$ ipython --no-banner

In [1]: import numpy as np

In [2]: import numpy.linalg as la

In [3]: np.set_printoptions(precision=2, suppress=True, linewidth=120, floatmode="fixed")

In [4]: Q, _ = la.qr(np.array([[1.5, 0.8, 1.2], [0.2, 0.4, -1.4], [0.2, 1.0, 1.1]]))

In [5]: evecs, _ = la.qr(np.array([[-0.3, 0.5, -0.3, -0.4],
   ...:     [-0.2, -0.2, -0.1, -3.3],
   ...:     [-0.4, 0.3, 0.9, 0.4],
   ...:     [1.2, -1.6, -2.1, 0.4]]))

In [6]: sv = 3 * 0.5 ** np.arange(3)

In [7]: feats = Q[:, :3] * sv @ evecs[:3]

In [8]: feats
Out[8]: 
array([[ 0.62, -0.96, -2.48, -1.13],
       [ 0.37,  0.56, -0.26, -0.58],
       [ 0.23,  1.04, -0.90,  0.50]])

In [9]: th = np.radians(60)

In [10]: R = np.eye(4)

In [11]: R[2, 2] = R[3, 3] = np.cos(th)

In [12]: R[2, 3], R[3, 2] = -np.sin(th), np.sin(th)

In [13]: R
Out[13]: 
array([[ 1.00,  0.00,  0.00,  0.00],
       [ 0.00,  1.00,  0.00,  0.00],
       [ 0.00,  0.00,  0.50, -0.87],
       [ 0.00,  0.00,  0.87,  0.50]])

In [14]: Y = feats @ R.T

In [15]: round(la.det(R), 2), np.trace(R)
Out[15]: (np.float64(1.0), np.float64(3.0))

In [16]: la.svd(feats, compute_uv=False), la.svd(Y, compute_uv=False)
Out[16]: (array([3.00, 1.50, 0.75]), array([3.00, 1.50, 0.75]))

In [17]: vec = np.array([0, 3, 3, 2])

In [18]: h1 = np.maximum(feats @ vec, 0)

In [19]: np.flatnonzero(h1 > 1e-9)
Out[19]: array([2])

In [20]: h1
Out[20]: array([0.00, 0.00, 1.40])

In [21]: feats.T @ h1
Out[21]: array([ 0.33,  1.46, -1.27,  0.70])

In [22]: np.tanh(feats @ vec)
Out[22]: array([-1.00, -0.27,  0.89])

In [23]: rng = np.random.default_rng(14)

In [24]: Y = feats + rng.integers(-2, 3, (3, 1)) @ rng.integers(-2, 3, (1, 4))

In [25]: Y
Out[25]: 
array([[ 2.62,  3.04, -4.48,  0.87],
       [-1.63, -3.44,  1.74, -2.58],
       [-0.77, -0.96,  0.10, -0.50]])

In [26]: np.abs(Y - feats).sum(axis=1)
Out[26]: array([10.00, 10.00,  5.00])

In [27]: W1 = np.array([[7, 4], [3, 8], [7, 2], [8, 4]])

In [28]: c = np.array([-1, 1])

In [29]: act = np.maximum(feats @ W1 + c, 0)

In [30]: (act > 0).astype(int)
Out[30]: 
array([[0, 0],
       [0, 1],
       [1, 1]])

In [31]: (act > 0).mean(axis=0)
Out[31]: array([0.33, 0.67])

In [32]: la.matrix_rank(act)
Out[32]: np.int64(2)

In [33]: act
Out[33]: 
array([[ 0.00,  0.00],
       [ 0.00,  4.10],
       [ 1.43, 10.44]])

In [34]: Z = np.array([[3, 1, 1], [3, 3, -3]])

In [35]: W1 @ Z
Out[35]: 
array([[ 33,  19,  -5],
       [ 33,  27, -21],
       [ 27,  13,   1],
       [ 36,  20,  -4]])

In [36]: (act @ Z).round(6).argmax(axis=1)
Out[36]: array([0, 0, 0])

In [37]: Y = np.array([[0, 2, 0], [3, 2, 2]])

In [38]: Z = np.kron(Y, act)

In [39]: Z
Out[39]: 
array([[ 0.00,  0.00,  0.00,  0.00,  0.00,  0.00],
       [ 0.00,  0.00,  0.00,  8.19,  0.00,  0.00],
       [ 0.00,  0.00,  2.85, 20.87,  0.00,  0.00],
       [ 0.00,  0.00,  0.00,  0.00,  0.00,  0.00],
       [ 0.00, 12.29,  0.00,  8.19,  0.00,  8.19],
       [ 4.28, 31.31,  2.85, 20.87,  2.85, 20.87]])

In [40]: F = np.loadtxt("test18.csv", delimiter=",")

In [41]: F
Out[41]: 
array([[-1.19,  1.62, -1.19,  3.00,  3.00,  2.81],
       [-3.46, -2.91, -3.46,  3.00,  3.00,  0.54],
       [-1.75,  0.49, -1.75,  3.00,  3.00,  2.25],
       [-2.77, -1.53, -2.77,  3.00,  3.00,  1.23],
       [-1.78,  0.43, -1.78,  3.00,  3.00,  2.22],
       [-5.40, -6.81, -5.40,  3.00,  3.00, -1.40],
       [-1.00,  1.99, -1.00,  3.00,  3.00,  3.00],
       [-3.12, -2.23, -3.12,  3.00,  3.00,  0.88],
       [-2.95, -1.91, -2.95,  3.00,  3.00,  1.05],
       [-4.10, -4.20, -4.10,  3.00,  3.00, -0.10],
       [-3.30, -2.60, -3.30,  3.00,  3.00,  0.70],
       [-2.62, -1.24, -2.62,  3.00,  3.00,  1.38],
       [-3.80, -3.61, -3.80,  3.00,  3.00,  0.20],
       [-2.12, -0.25, -2.12,  3.00,  3.00,  1.88],
       [-1.21,  1.58, -1.21,  3.00,  3.00,  2.79],
       [-3.29, -2.57, -3.29,  3.00,  3.00,  0.71],
       [-2.86, -1.71, -2.86,  3.00,  3.00,  1.14],
       [-1.94,  0.12, -1.94,  3.00,  3.00,  2.06],
       [-3.81, -3.63, -3.81,  3.00,  3.00,  0.19],
       [-2.01, -0.03, -2.01,  3.00,  3.00,  1.99],
       [-4.06, -4.11, -4.06,  3.00,  3.00, -0.06],
       [-3.29, -2.58, -3.29,  3.00,  3.00,  0.71],
       [-3.57, -3.14, -3.57,  3.00,  3.00,  0.43]])

In [42]: # columns 0 and 2 are equal

In [43]: la.matrix_rank(F, rtol=0.1)
Out[43]: np.int64(2)

In [44]: la.norm(F, axis=0)
Out[44]: array([14.57, 13.06, 14.57, 14.39, 14.39,  7.55])

In [45]: round(float(la.norm(F) ** 2 / la.norm(F, 2) ** 2), 2)
Out[45]: 1.14

In [46]: np.round(la.norm(F, 2), 2)
Out[46]: np.float64(30.54)

In [47]: r = la.matrix_rank(F)

In [48]: r
Out[48]: np.int64(3)

In [49]: N = la.svd(F)[2][r:].T

In [50]: la.matrix_rank(F.T @ F), la.matrix_rank(F @ F.T)
Out[50]: (np.int64(3), np.int64(3))

In [51]: np.allclose(F @ N, 0)
Out[51]: True

In [52]: [int(la.matrix_rank(np.delete(F, i, axis=0))) for i in range(23)]
Out[52]: [3, 3, 3, 3, 3, 3, 3, 3, 3, 3, 3, 3, 3, 3, 3, 3, 3, 3, 3, 3, 3, 3, 3]

In [53]: np.round(N @ N.T, 2) + 0
Out[53]: 
array([[ 0.60,  0.00, -0.40,  0.14,  0.14, -0.21],
       [ 0.00,  0.00,  0.00,  0.00,  0.00,  0.00],
       [-0.40,  0.00,  0.60,  0.14,  0.14, -0.21],
       [ 0.14,  0.00,  0.14,  0.69, -0.31, -0.28],
       [ 0.14,  0.00,  0.14, -0.31,  0.69, -0.28],
       [-0.21,  0.00, -0.21, -0.28, -0.28,  0.42]])

In [54]: [int(la.matrix_rank(F[:, :j + 1])) for j in range(6)]
Out[54]: [1, 2, 2, 3, 3, 3]

In [55]: Uu, sv, Vt = la.svd(F)

In [56]: np.argmax(sv[:-1] / (sv[1:] + 1e-6)) + 1
Out[56]: np.int64(3)

In [57]: sv.round(2) + 0
Out[57]: array([30.54, 11.55,  0.02,  0.00,  0.00,  0.00])

In [58]: Y = Uu[:, :3] @ np.diag(sv[:3]) @ Vt[:3]

In [59]: la.matrix_rank(Y)
Out[59]: np.int64(3)

In [60]: np.round(la.norm(F - Y, 2), 2), round(sv[3], 2)
Out[60]: (np.float64(0.0), np.float64(0.0))

In [61]: round(float(la.norm(F - Y) / la.norm(F)), 2)
Out[61]: 0.0

In [62]: J = np.loadtxt("arr.csv", delimiter=",")

In [63]: J.round(2) + 0
Out[63]: 
array([[-0.54,  0.48, -1.02,  0.12,  0.40,  0.16, -0.05],
       [ 0.48,  0.43, -1.16,  0.17,  0.03, -0.64,  0.04],
       [-1.02, -1.16,  1.69,  0.46, -0.23,  0.63,  0.10],
       [ 0.12,  0.17,  0.46,  0.00,  0.59,  0.75, -0.21],
       [ 0.40,  0.03, -0.23,  0.59, -0.71,  0.14, -0.50],
       [ 0.16, -0.64,  0.63,  0.75,  0.14, -0.74, -0.71],
       [-0.05,  0.04,  0.10, -0.21, -0.50, -0.71, -1.12]])

In [64]: # rows and columns are dependent

In [65]: Uu, sv, Vt = la.svd(J)

In [66]: np.argmax(sv[:-1] / (sv[1:] + 1e-6)) + 1
Out[66]: np.int64(6)

In [67]: sv.round(2) + 0
Out[67]: array([3.00, 2.00, 1.00, 1.00, 1.00, 1.00, 0.00])

In [68]: Y = Uu[:, :6] @ np.diag(sv[:6]) @ Vt[:6]

In [69]: round(la.norm(J - Y, 2), 2), round(sv[6], 2)
Out[69]: (np.float64(0.0), np.float64(0.0))

In [70]: Y.round(2) + 0
Out[70]: 
array([[-0.54,  0.48, -1.02,  0.12,  0.40,  0.16, -0.05],
       [ 0.48,  0.43, -1.16,  0.17,  0.03, -0.64,  0.04],
       [-1.02, -1.16,  1.69,  0.46, -0.23,  0.63,  0.10],
       [ 0.12,  0.17,  0.46,  0.00,  0.59,  0.75, -0.21],
       [ 0.40,  0.03, -0.23,  0.59, -0.71,  0.14, -0.50],
       [ 0.16, -0.64,  0.63,  0.75,  0.14, -0.74, -0.71],
       [-0.05,  0.04,  0.10, -0.21, -0.50, -0.71, -1.12]])

In [71]: la.matrix_rank(Y)
Out[71]: np.int64(6)

In [72]: np.round(la.norm(J - Y) / la.norm(J), 2)
Out[72]: np.float64(0.0)

In [73]: round(np.abs(J - Y).max(), 2)
Out[73]: np.float64(0.0)

In [74]: la.lstsq(Y[:-1].T, Y[-1])[2]
Out[74]: np.int32(6)

In [75]: np.unique(Y.round(6), axis=0).shape
Out[75]: (7, 7)

In [76]: np.allclose(Y[:-1].T @ la.lstsq(Y[:-1].T, Y[-1])[0], Y[-1])
Out[76]: True

In [77]: idx = rng.permutation(7)

In [78]: idx
Out[78]: array([6, 2, 1, 5, 4, 0, 3])

In [79]: Y = J[idx][:, idx]

In [80]: np.round(np.diag(Y), 2) + 0
Out[80]: array([-1.12,  1.69,  0.43, -0.74, -0.71, -0.54,  0.00])

In [81]: np.round(la.det(Y), 2), np.round(la.det(J[idx]), 2)
Out[81]: (np.float64(-0.0), np.float64(-0.0))

In [82]: np.round(np.trace(Y), 2)
Out[82]: np.float64(-1.0)

In [83]: mat = np.array([[1, 0, 0, 0], [0, 1, 0, 0], [-2, 2, 1, 0], [-1, 0, 0, 1]])

In [84]: mat
Out[84]: 
array([[ 1,  0,  0,  0],
       [ 0,  1,  0,  0],
       [-2,  2,  1,  0],
       [-1,  0,  0,  1]])

In [85]: # triangular: eigenvalues sit on the diagonal

In [86]: Y = np.array([[2, 0, 0], [0, -1, 2]])

In [87]: Z = np.kron(Y, mat)

In [88]: round(float(la.norm(Z, 2)), 2), round(float(la.norm(Y, 2) * la.norm(mat, 2)), 2)
Out[88]: (7.22, 7.22)

In [89]: Z.shape
Out[89]: (8, 12)

In [90]: Z
Out[90]: 
array([[ 2,  0,  0,  0,  0,  0,  0,  0,  0,  0,  0,  0],
       [ 0,  2,  0,  0,  0,  0,  0,  0,  0,  0,  0,  0],
       [-4,  4,  2,  0,  0,  0,  0,  0,  0,  0,  0,  0],
       [-2,  0,  0,  2,  0,  0,  0,  0,  0,  0,  0,  0],
       [ 0,  0,  0,  0, -1,  0,  0,  0,  2,  0,  0,  0],
       [ 0,  0,  0,  0,  0, -1,  0,  0,  0,  2,  0,  0],
       [ 0,  0,  0,  0,  2, -2, -1,  0, -4,  4,  2,  0],
       [ 0,  0,  0,  0,  1,  0,  0, -1, -2,  0,  0,  2]])

In [91]: la.matrix_rank(mat - mat[0, 0] * np.eye(4))
Out[91]: np.int64(2)

In [92]: [int(la.matrix_rank(la.matrix_power(mat, p))) for p in range(1, 5)]
Out[92]: [4, 4, 4, 4]

In [93]: mat @ mat
Out[93]: 
array([[ 1,  0,  0,  0],
       [ 0,  1,  0,  0],
       [-4,  4,  1,  0],
       [-2,  0,  0,  1]])

In [94]: la.matrix_power(mat - np.diag(np.diag(mat)), 4)
Out[94]: 
array([[0, 0, 0, 0],
       [0, 0, 0, 0],
       [0, 0, 0, 0],
       [0, 0, 0, 0]])

In [95]: np.sort(la.eigvals(mat))
Out[95]: array([1.00, 1.00, 1.00, 1.00])

In [96]: Q, R = la.qr(mat)

In [97]: R
Out[97]: 
array([[-2.45,  1.63,  0.82,  0.41],
       [ 0.00, -1.53, -0.44,  0.44],
       [ 0.00,  0.00, -0.38,  0.38],
       [ 0.00,  0.00,  0.00,  0.71]])

In [98]: np.round(Q.T @ Q, 2) + 0
Out[98]: 
array([[1.00, 0.00, 0.00, 0.00],
       [0.00, 1.00, 0.00, 0.00],
       [0.00, 0.00, 1.00, 0.00],
       [0.00, 0.00, 0.00, 1.00]])

In [99]: np.allclose(R.T @ R, mat.T @ mat)
Out[99]: True
